>>> import numpy as np
>>> np.set_printoptions(precision=2, suppress=True, linewidth=160, sign=" ")
>>> rd = lambda a: np.round(a, 2) + 0
>>> M = np.load("a.npy")
>>> print(M)
[[-5.77 -3.02  0.5   1.98  0.69 -0.05]
 [ 0.97  0.1  -1.14  0.56 -0.55  1.8 ]
 [-3.08 -3.52 -7.07  3.22 -0.07  5.52]
 [ 1.08 -1.76 -2.93 -0.36  1.28  1.13]
 [11.43  7.92  3.07 -3.6  -1.73 -2.82]
 [-4.83 -1.55 -0.47  2.36 -0.87  2.  ]
 [ 3.08  0.32 -3.94 -0.71 -0.52  2.31]
 [-1.31 -1.18 -5.48  1.75 -1.39  4.13]
 [-0.93  1.52  0.38 -0.25 -1.7   0.05]
 [12.19  8.24  5.21 -5.91 -0.73 -4.86]
 [ 7.74  5.54  4.08 -3.76 -0.79 -3.67]
 [ 5.51  2.39  0.87 -2.4   0.43 -1.78]
 [ 6.75  3.03  1.4  -2.64  0.22 -1.17]
 [ 8.36  6.03 -0.88 -2.9  -1.54  0.84]
 [-0.04  3.18  3.32 -0.71 -1.84 -1.65]
 [-5.49 -4.68 -1.23  2.58  0.49  1.68]
 [ 0.57 -0.61 -6.95  1.95 -0.74  6.43]
 [ 4.94  6.08 10.55 -3.95  0.14 -7.83]
 [-5.07 -4.14 -3.85  2.76  0.79  3.44]
 [ 8.05  7.41  6.06 -4.48 -1.31 -5.11]
 [ 6.33  5.93 -2.11 -0.95 -3.68  2.65]
 [ 4.44  0.18  0.68 -2.76  1.42 -1.74]
 [ 5.23  3.59  0.57 -2.17 -0.32 -1.14]
 [-0.49 -4.78 -1.71 -0.15  2.04 -0.28]
 [ 2.47  2.2   4.41 -0.08  0.17 -2.53]
 [ 7.13  5.41 -1.76 -1.47 -2.05  1.92]
 [ 5.28  1.94  0.9  -1.75  0.61 -1.68]
 [ 8.89  7.43 -2.05 -3.06 -2.6   2.32]
 [-3.58 -2.55  1.8   1.73  0.06 -0.11]
 [11.68  9.07  3.95 -3.96 -2.64 -2.36]
 [-1.36  0.14 -3.42  1.61 -1.17  2.95]
 [10.67  6.28  2.38 -5.41 -0.57 -3.66]
 [-3.28 -3.99 -3.87  0.79  0.3   2.33]
 [ 7.    5.72  7.3  -4.44 -0.17 -6.13]
 [ 4.36  4.15  9.22 -3.91  0.04 -7.03]
 [ 0.02 -2.24 -4.07 -0.32  1.1   2.11]
 [ 4.    5.27 -1.02 -0.89 -3.2   1.87]
 [ 2.13  3.74  6.96 -0.5  -0.29 -4.46]]
>>> proj = M @ np.linalg.solve(M.T @ M, M.T)
>>> print(rd(np.diag(proj)))
[ 0.05  0.12  0.13  0.08  0.27  0.12  0.09  0.16  0.15  0.14  0.06  0.06  0.16  0.14  0.14  0.15  0.26  0.22  0.07  0.12  0.25  0.16  0.07  0.31  0.22  0.11
  0.12  0.32  0.25  0.21  0.09  0.19  0.18  0.1   0.22  0.12  0.16  0.24]
>>> print(rd(proj @ M[:, 2]))
[ 0.5  -1.14 -7.07 -2.93  3.07 -0.47 -3.94 -5.48  0.38  5.21  4.08  0.87  1.4  -0.88  3.32 -1.23 -6.95 10.55 -3.85  6.06 -2.11  0.68  0.57 -1.71  4.41 -1.76
  0.9  -2.05  1.8   3.95 -3.42  2.38 -3.87  7.3   9.22 -4.07 -1.02  6.96]
>>> print(rd(np.linalg.eigvalsh(proj)))
[ 0.  0.  0.  0.  0.  0.  0.  0.  0.  0.  0.  0.  0.  0.  0.  0.  0.  0.  0.  0.  0.  0.  0.  0.  0.  0.  0.  0.  0.  0.  0.  0.  1.  1.  1.  1.  1.  1.]
